$ ipython --no-banner

In [1]: import numpy as np

In [2]: np.set_printoptions(precision=3, suppress=True, linewidth=120, sign=" ")

In [3]: rng = np.random.default_rng(259423)

In [4]: feats = np.triu(rng.random((6, 6)) < 0.4, 1).astype(int)

In [5]: feats = feats + feats.T

In [6]: feats
Out[6]: 
array([[ 0,  1,  0,  0,  0,  0],
       [ 1,  0,  1,  0,  1,  1],
       [ 0,  1,  0,  1,  1,  0],
       [ 0,  0,  1,  0,  0,  1],
       [ 0,  1,  1,  0,  0,  1],
       [ 0,  1,  0,  1,  1,  0]])

In [7]: np.trace(feats @ feats @ feats) // 6
Out[7]: np.int64(2)

In [8]: np.argwhere(np.triu(feats))
Out[8]: 
array([[ 0,  1],
       [ 1,  2],
       [ 1,  4],
       [ 1,  5],
       [ 2,  3],
       [ 2,  4],
       [ 3,  5],
       [ 4,  5]])

In [9]: Lm = np.diag(feats.sum(axis=1)) - feats

In [10]: np.round(np.linalg.eigvalsh(Lm), 3) + 0
Out[10]: array([ 0.   ,  0.893,  2.212,  3.   ,  4.526,  5.369])

In [11]: round(np.linalg.det(Lm[1:, 1:]))
Out[11]: 24

In [12]: (np.linalg.eigvalsh(Lm) < 1e-8).sum()
Out[12]: np.int64(1)

In [13]: w, vecs = np.linalg.eigh(feats)

In [14]: np.linalg.eigvalsh(feats + -3 * np.eye(6))
Out[14]: array([-5.24 , -4.368, -3.   , -3.   , -2.335, -0.056])

In [15]: np.abs(vecs[:, -1]).round(6).argmax()
Out[15]: np.int64(1)

In [16]: np.round(np.linalg.eigvalsh(feats @ feats), 3) + 0
Out[16]: array([ 0.   ,  0.   ,  0.442,  1.872,  5.019,  8.666])

In [17]: (w > 1e-8).sum(), (w < -1e-8).sum()
Out[17]: (np.int64(2), np.int64(2))

In [18]: np.all(np.linalg.eigvalsh(feats) > 0)
Out[18]: np.False_

In [19]: round(float(np.linalg.eigvalsh(feats).min()), 3)
Out[19]: -2.24

In [20]: [round(float(np.linalg.det(feats[:i, :i])), 2) + 0 for i in range(1, 7)]
Out[20]: [0.0, -1.0, 0.0, 1.0, 0.0, 0.0]

In [21]: Y = np.array([[0, 0], [0, 1], [0, 0], [1, 3], [1, 3], [0, 2]])

In [22]: np.einsum("ij,ij->i", feats, feats)
Out[22]: array([ 1,  4,  3,  2,  3,  3])

In [23]: Y @ feats
ValueError: matmul: Input operand 1 has a mismatch in its core dimension 0, with gufunc signature (n?,k),(k,m?)->(n?,m?) (size 6 is different from 2)


In [24]: np.einsum("ik,kj->ji", feats, Y)
Out[24]: 
array([[ 0,  1,  2,  0,  0,  2],
       [ 1,  5,  7,  2,  3,  7]])

In [25]: np.einsum("ij->j", feats)
Out[25]: array([ 1,  4,  3,  2,  3,  3])

In [26]: np.linalg.matrix_rank(feats @ Y)
Out[26]: np.int64(2)

In [27]: np.allclose(feats[:-1].T @ np.linalg.lstsq(feats[:-1].T, feats[-1])[0], feats[-1])
Out[27]: True

In [28]: np.linalg.lstsq(feats[:-1].T, feats[-1])[2]
Out[28]: np.int32(4)

In [29]: round(float(np.trace(np.linalg.pinv(feats) @ feats)), 3)
Out[29]: 4.0

In [30]: np.round(feats @ np.linalg.pinv(feats) @ feats, 3) + 0
Out[30]: 
array([[ 0.,  1.,  0.,  0.,  0.,  0.],
       [ 1.,  0.,  1.,  0.,  1.,  1.],
       [ 0.,  1.,  0.,  1.,  1.,  0.],
       [ 0.,  0.,  1.,  0.,  0.,  1.],
       [ 0.,  1.,  1.,  0.,  0.,  1.],
       [ 0.,  1.,  0.,  1.,  1.,  0.]])

In [31]: np.linalg.inv(feats)
LinAlgError: Singular matrix


In [32]: F = np.tril(np.array([[0, 0, -4, -1], [-5, 3, -2, 1], [4, 0, 0, 1], [1, 0, 2, -3]]), -1) + np.eye(4, dtype=int)

In [33]: F
Out[33]: 
array([[ 1,  0,  0,  0],
       [-5,  1,  0,  0],
       [ 4,  0,  1,  0],
       [ 1,  0,  2,  1]])

In [34]: # triangular, det is the product of the diagonal

In [35]: w, vecs = np.linalg.eig(F)

In [36]: np.sort(np.linalg.eigvals(np.linalg.inv(F)))
Out[36]: array([ 1.,  1.,  1.,  1.])
